% python3 -q
>>> import numpy as np
>>> np.set_printoptions(precision=3, suppress=True, linewidth=120)
>>> rng = np.random.default_rng(45673)
>>> mat = np.eye(2, dtype=int)[rng.permutation(2)]
>>> mat
array([[0, 1],
       [1, 0]])
>>> # equal to its transpose
>>> np.argwhere(np.triu(mat))
array([[0, 1]])
>>> mat @ mat
array([[1, 0],
       [0, 1]])
>>> low = np.diag(mat.sum(axis=1)) - mat
>>> round(np.linalg.det(low[1:, 1:]))
1
>>> (np.linalg.eigvalsh(low) < 1e-8).sum()
np.int64(1)
>>> low @ np.ones(2)
array([0., 0.])
>>> np.linalg.matrix_rank(low)
np.int64(1)
>>> M2 = np.linalg.inv(mat)
>>> mat @ M2
array([[1., 0.],
       [0., 1.]])
>>> round(np.linalg.det(mat) * np.linalg.det(M2), 3)
np.float64(1.0)
>>> np.linalg.inv(M2)
array([[0., 1.],
       [1., 0.]])
>>> np.allclose(M2, mat.T)
True
>>> (np.abs(M2) > 1e-9).astype(int)
array([[0, 1],
       [1, 0]])
>>> M2
array([[0., 1.],
       [1., 0.]])
>>> round(np.linalg.cond(mat), 3)
np.float64(1.0)
>>> np.linalg.det(mat) * M2
array([[-0., -1.],
       [-1., -0.]])
>>> w, V = np.linalg.eig(mat)
>>> w
array([ 1., -1.])
>>> np.sort(np.linalg.eigvals(mat @ mat))
array([1., 1.])
>>> np.prod(w)
np.float64(-1.0)
>>> vec = np.array([1, -2])
>>> y = mat @ vec
>>> b, lr = np.zeros(2), 1 / np.linalg.norm(mat, 2) ** 2
>>> for i in range(250):
...     b -= lr * mat.T @ (mat @ b - y)
...     if i % 50 == 0: print(i, round(np.linalg.norm(mat @ b - y), 3))
... 
0 0.0
50 0.0
100 0.0
150 0.0
200 0.0
>>> np.round(np.linalg.cond(mat), 3)
np.float64(1.0)
>>> arr = np.load("dump.npy")
>>> arr
array([[-2.,  0.,  0.],
       [ 0., -2.,  0.],
       [ 0.,  0., -2.]])
>>> # symmetric, so the eigenvalues are real
>>> w, V = np.linalg.eigh(arr)
>>> vec = np.array([0, -1, -2])
>>> vec @ arr @ vec
np.float64(-10.0)
>>> V * np.abs(w) @ V.T
array([[2., 0., 0.],
       [0., 2., 0.],
       [0., 0., 2.]])
>>> np.abs(arr).sum(axis=1).max(), np.abs(w).max()
(np.float64(2.0), np.float64(2.0))
>>> np.sort(np.linalg.eigvals(arr).real)
array([-2., -2., -2.])
>>> M = np.loadtxt("arr.csv", delimiter=",")
>>> M
array([[ 0., -1., -3.],
       [-1.,  0.,  0.],
       [-3.,  0.,  0.]])
>>> # symmetric
>>> np.argsort(-np.linalg.norm(M, axis=0).round(6), kind="stable")[:3]
array([0, 2, 1])
>>> np.linalg.matrix_rank(M, rtol=0.1)
np.int64(2)
>>> X = np.loadtxt("m.csv", delimiter=",")
>>> X
array([[0., 0., 0.],
       [0., 0., 0.],
       [3., 2., 2.],
       [0., 0., 0.],
       [2., 1., 0.],
       [0., 0., 0.],
       [0., 0., 0.],
       [2., 1., 0.],
       [0., 0., 0.],
       [2., 1., 0.],
       [0., 0., 0.],
       [0., 0., 0.],
       [1., 1., 2.],
       [3., 2., 2.],
       [0., 0., 0.],
       [0., 0., 0.],
       [1., 1., 2.],
       [0., 0., 0.],
       [3., 2., 2.],
       [0., 0., 0.],
       [1., 1., 2.],
       [2., 1., 0.],
       [1., 1., 2.],
       [0., 0., 0.],
       [0., 0., 0.]])
>>> # rows and columns are dependent
>>> Uu, s, Vt = np.linalg.svd(X)
>>> s.round(3) + 0
array([9.227, 3.141, 0.   ])
>>> np.argmax(s[:-1] / (s[1:] + 1e-6)) + 1
np.int64(2)
>>> M2 = Uu[:, :2] @ np.diag(s[:2]) @ Vt[:2]
>>> np.linalg.matrix_rank(X, rtol=0.05)
np.int64(2)
>>> np.linalg.matrix_rank(M2)
np.int64(2)
>>> round(float(np.linalg.norm(X - M2) / np.linalg.norm(X)), 3)
0.0
>>> M2.round(3) + 0
array([[0., 0., 0.],
       [0., 0., 0.],
       [3., 2., 2.],
       [0., 0., 0.],
       [2., 1., 0.],
       [0., 0., 0.],
       [0., 0., 0.],
       [2., 1., 0.],
       [0., 0., 0.],
       [2., 1., 0.],
       [0., 0., 0.],
       [0., 0., 0.],
       [1., 1., 2.],
       [3., 2., 2.],
       [0., 0., 0.],
       [0., 0., 0.],
       [1., 1., 2.],
       [0., 0., 0.],
       [3., 2., 2.],
       [0., 0., 0.],
       [1., 1., 2.],
       [2., 1., 0.],
       [1., 1., 2.],
       [0., 0., 0.],
       [0., 0., 0.]])
>>> feats = np.loadtxt("case12.csv", delimiter=",")
>>> feats
array([[1.   , 0.   , 0.   ],
       [0.25 , 0.5  , 0.25 ],
       [0.   , 0.333, 0.667]])
>>> # a transition matrix
>>> feats @ np.ones(3)
array([1., 1., 1.])
>>> np.round(np.linalg.matrix_power(feats, 100), 3) + 0
array([[1., 0., 0.],
       [1., 0., 0.],
       [1., 0., 0.]])
>>> feats.sum(axis=1)
array([1., 1., 1.])
>>> p = np.eye(3)[1]
>>> for _ in range(3):
...     p = p @ feats
...     print(p.round(3))
... 
[0.25 0.5  0.25]
[0.375 0.333 0.292]
[0.458 0.264 0.278]
>>> f = np.array([-2, 0, -2])
>>> M2 = feats + np.outer(f, np.eye(3)[1])
>>> np.linalg.matrix_rank(np.linalg.inv(M2) - np.linalg.inv(feats), tol=1e-8)
np.int64(1)
>>> np.linalg.matrix_rank(M2 - feats)
np.int64(1)
>>> M2
array([[ 1.   , -2.   ,  0.   ],
       [ 0.25 ,  0.5  ,  0.25 ],
       [ 0.   , -1.667,  0.667]])
>>> np.all(np.linalg.eigvalsh(arr) > 0)
np.False_
>>> [round(float(np.linalg.det(arr[:i, :i])), 2) + 0 for i in range(1, 4)]
[-2.0, 4.0, -8.0]
>>> np.round(np.linalg.eigvalsh(arr).min(), 3)
np.float64(-2.0)
>>> vec = np.array([1, 2, 2])
>>> y = feats @ vec
>>> y
array([1.  , 1.75, 2.  ])
>>> np.linalg.solve(feats, 2 * y)
array([2., 4., 4.])
>>> np.linalg.solve(feats, y + feats[:, 0])
array([2., 2., 2.])
>>> np.linalg.solve(feats, y)
array([1., 2., 2.])
>>> np.count_nonzero(feats)
np.int64(6)
>>> np.round(np.linalg.norm(feats), 3)
np.float64(1.39)
>>> feats.sum(axis=0)
array([1.25 , 0.833, 0.917])
>>> feats - feats[0]
array([[ 0.   ,  0.   ,  0.   ],
       [-0.75 ,  0.5  ,  0.25 ],
       [-1.   ,  0.333,  0.667]])
>>> np.abs(feats).max()
np.float64(1.0)
>>> np.linalg.svd(feats, compute_uv=False)
array([1.056, 0.86 , 0.276])
>>> A = np.loadtxt("block3.csv", delimiter=",")
>>> A
array([[-0.43 , -0.735, -0.525],
       [ 0.816, -0.565,  0.123],
       [-0.387, -0.376,  0.842]])
>>> # orthonormal columns
>>> f = np.array([0, 1])
>>> np.polyval(f, A[0])
array([1., 1., 1.])
>>> np.array([np.convolve(row, f, "same") for row in A])
array([[ 0.   , -0.43 , -0.735],
       [ 0.   ,  0.816, -0.565],
       [ 0.   , -0.387, -0.376]])
>>> np.round(np.correlate(A[0], A[2], "full"), 3) + 0
array([-0.362, -0.457,  0.   ,  0.481,  0.203])
>>> np.linalg.pinv(A)
array([[-0.43 ,  0.816, -0.387],
       [-0.735, -0.565, -0.376],
       [-0.525,  0.123,  0.842]])
>>> np.round(A[:, 2] @ A[:, 1], 3)
np.float64(0.0)
>>> np.linalg.svd(A, compute_uv=False)
array([1., 1., 1.])
>>> np.round(A.T @ A, 3) + 0
array([[1., 0., 0.],
       [0., 1., 0.],
       [0., 0., 1.]])
>>> f = np.array([0, 0])
>>> M2 = mat + np.outer(f, np.eye(2)[1])
>>> M2
array([[0., 1.],
       [1., 0.]])
>>> np.linalg.matrix_rank(np.linalg.inv(M2) - np.linalg.inv(mat), tol=1e-8)
np.int64(0)
>>> M2 = A / np.linalg.norm(A, axis=1, keepdims=True)
>>> cov = M2 @ M2.T
>>> round(float(np.degrees(np.arccos(np.clip(cov[0, 1], -1, 1)))), 3)
90.0
>>> np.argwhere(np.triu(np.abs(cov) > 0.95, 1))
array([], shape=(0, 2), dtype=int64)
>>> cov.round(3) + 0
array([[1., 0., 0.],
       [0., 1., 0.],
       [0., 0., 1.]])
>>> Uu, s, Vt = np.linalg.svd(X)
>>> V = Vt[:(s > 1e-8).sum()]
>>> vec = X[12] + 3 * X[6] + rng.integers(2) * np.eye(3)[0]
>>> vec
array([2., 1., 2.])
>>> round(float(np.linalg.norm(vec - V.T @ V @ vec)), 3)
0.436
>>> np.linalg.matrix_rank(np.vstack([X, vec]))
np.int64(3)
